$ python3 -q
>>> import numpy as np
>>> import numpy.linalg as la
>>> np.set_printoptions(precision=2, suppress=True, linewidth=200, sign=" ")
>>> tidy = lambda a: np.round(a, 2) + 0
>>> K = np.loadtxt("run4.csv", delimiter=",")
>>> K
array([[ 5.05,  0.  ,  2.  ,  1.  ,  4.  ,  3.  ,  4.  ,  0.  ,  2.  ,  4.  ,  2.  ,  0.  ,  5.  ,  0.  ,  4.  ],
       [ 5.  ,  3.05,  2.  ,  3.  ,  3.  ,  0.  ,  0.  ,  5.  ,  0.  ,  4.  ,  0.  ,  0.  ,  4.  ,  2.  ,  5.  ],
       [ 2.  ,  1.  ,  5.05,  0.  ,  0.  ,  2.  ,  3.  ,  1.  ,  2.  ,  1.  ,  3.  ,  1.  ,  1.  ,  0.  ,  4.  ],
       [ 5.  ,  0.  ,  1.  ,  4.05,  1.  ,  2.  ,  2.  ,  1.  ,  0.  ,  3.  ,  2.  ,  2.  ,  0.  ,  3.  ,  0.  ],
       [ 5.  ,  5.  ,  2.  ,  4.  ,  5.05,  5.  ,  1.  ,  5.  ,  0.  ,  5.  ,  0.  ,  4.  ,  1.  ,  0.  ,  5.  ],
       [ 1.  ,  0.  ,  5.  ,  0.  ,  2.  ,  1.05,  5.  ,  5.  ,  1.  ,  5.  ,  3.  ,  2.  ,  5.  ,  2.  ,  3.  ],
       [ 2.  ,  5.  ,  2.  ,  3.  ,  5.  ,  2.  ,  0.05,  3.  ,  0.  ,  1.  ,  4.  ,  3.  ,  3.  ,  2.  ,  0.  ],
       [ 2.  ,  0.  ,  1.  ,  0.  ,  4.  ,  1.  ,  1.  ,  2.05,  5.  ,  5.  ,  2.  ,  3.  ,  1.  ,  5.  ,  4.  ],
       [ 1.  ,  4.  ,  1.  ,  5.  ,  4.  ,  3.  ,  5.  ,  1.  ,  5.05,  4.  ,  4.  ,  5.  ,  2.  ,  5.  ,  3.  ],
       [ 0.  ,  3.  ,  4.  ,  2.  ,  3.  ,  0.  ,  0.  ,  5.  ,  1.  ,  1.05,  0.  ,  0.  ,  1.  ,  0.  ,  5.  ],
       [ 0.  ,  3.  ,  5.  ,  1.  ,  4.  ,  3.  ,  4.  ,  0.  ,  4.  ,  3.  ,  0.05,  3.  ,  5.  ,  0.  ,  1.  ],
       [ 0.  ,  5.  ,  2.  ,  2.  ,  3.  ,  5.  ,  5.  ,  5.  ,  1.  ,  1.  ,  2.  ,  5.05,  3.  ,  1.  ,  5.  ],
       [ 3.  ,  1.  ,  0.  ,  1.  ,  1.  ,  0.  ,  2.  ,  1.  ,  2.  ,  1.  ,  5.  ,  3.  ,  1.05,  0.  ,  0.  ],
       [ 5.  ,  0.  ,  2.  ,  4.  ,  5.  ,  0.  ,  5.  ,  1.  ,  5.  ,  0.  ,  2.  ,  0.  ,  0.  ,  4.05,  5.  ],
       [ 5.  ,  0.  ,  2.  ,  1.  ,  4.  ,  3.  ,  4.  ,  0.  ,  2.  ,  4.  ,  2.  ,  0.  ,  5.  ,  0.  ,  4.05]])
>>> left, sigma, Vh = la.svd(K)
>>> np.argmax(sigma[:-1] / (sigma[1:] + 1e-6)) + 1
np.int64(14)
>>> Y = left[:, :14] @ np.diag(sigma[:14]) @ Vh[:14]
>>> tidy(np.abs(K - Y).max())
np.float64(0.01)
>>> tidy(la.norm(K - Y) / la.norm(K))
np.float64(0.0)
>>> la.matrix_rank(K, rtol=0.05)
np.int64(13)
>>> la.matrix_rank(Y)
np.int64(14)
>>> tidy(la.norm(K - Y, 2)), tidy(sigma[14])
(np.float64(0.01), np.float64(0.01))
>>> W1 = np.array([[0, -8, -7, -1],
...     [1, 7, 9, -8],
...     [4, 9, -1, -9],
...     [1, -8, 7, 8],
...     [3, 9, -3, -5],
...     [-7, -1, -2, -4],
...     [0, -2, -2, 4],
...     [-9, 7, 4, 8],
...     [-6, 9, 8, 9],
...     [3, 3, 7, -3],
...     [1, -7, 3, 7],
...     [1, -6, -4, -8],
...     [-8, 7, -1, 8],
...     [-6, -2, -2, 4],
...     [-4, -3, -1, 4]])
>>> b = np.array([3, 0, 2, 3])
>>> hid = np.maximum(K @ W1 + b, 0)
>>> tidy((hid > 0).mean(axis=0))
array([ 0.  ,  0.8 ,  0.87,  0.8 ])
>>> (hid > 0).astype(int)
array([[ 0,  1,  0,  1],
       [ 0,  1,  1,  1],
       [ 0,  1,  1,  1],
       [ 0,  0,  1,  1],
       [ 0,  1,  1,  0],
       [ 0,  1,  1,  1],
       [ 0,  1,  1,  0],
       [ 0,  1,  1,  1],
       [ 0,  1,  1,  1],
       [ 0,  1,  1,  1],
       [ 0,  1,  1,  0],
       [ 0,  1,  1,  1],
       [ 0,  0,  1,  1],
       [ 0,  0,  1,  1],
       [ 0,  1,  0,  1]])
>>> la.matrix_rank(hid)
np.int64(3)
>>> basis = np.array([[2, 1], [3, 2], [1, 0], [2, 1]])
>>> (hid @ basis).round(6).argmax(axis=1)
array([ 0,  0,  0,  0,  0,  0,  0,  0,  0,  0,  0,  0,  0,  0,  0])
>>> tidy(la.norm(K, 2) / la.norm(K))
np.float64(0.83)
>>> [round(float(x), 2) for x in la.svd(K, compute_uv=False)[:3]]
[37.32, 12.1, 10.9]
>>> x = np.array([1, 3, 3, 0, 1, 3, 3, 0, 3, 1, 3, 0, 3, 2, 3])
>>> h1 = np.maximum(K @ x, 0)
>>> h1
array([  79.05,   58.15,   66.15,   36.  ,   72.05,   81.15,   60.15,   66.  ,  100.15,   46.05,   82.15,   90.  ,   38.15,   75.1 ,   79.15])
>>> np.flatnonzero(h1 > 1e-9)
array([  0,   1,   2,   3,   4,   5,   6,   7,   8,   9,  10,  11,  12,  13,  14])
>>> np.tanh(K @ x)
array([ 1.,  1.,  1.,  1.,  1.,  1.,  1.,  1.,  1.,  1.,  1.,  1.,  1.,  1.,  1.])
>>> J = np.loadtxt("layer0.csv", delimiter=",")
>>> J
array([[ 0.,  1.,  0.,  0.,  1.,  0.,  1.],
       [ 1.,  0.,  1.,  1.,  1.,  0.,  1.],
       [ 0.,  1.,  0.,  1.,  1.,  0.,  1.],
       [ 0.,  1.,  1.,  0.,  1.,  0.,  1.],
       [ 1.,  1.,  1.,  1.,  0.,  0.,  1.],
       [ 0.,  0.,  0.,  0.,  0.,  0.,  0.],
       [ 1.,  1.,  1.,  1.,  1.,  0.,  0.]])
>>> left, sigma, Vh = la.svd(J)
>>> np.argmax(sigma[:-1] / (sigma[1:] + 1e-6)) + 1
np.int64(6)
>>> Y = left[:, :6] @ np.diag(sigma[:6]) @ Vh[:6]
>>> la.matrix_rank(Y)
np.int64(6)
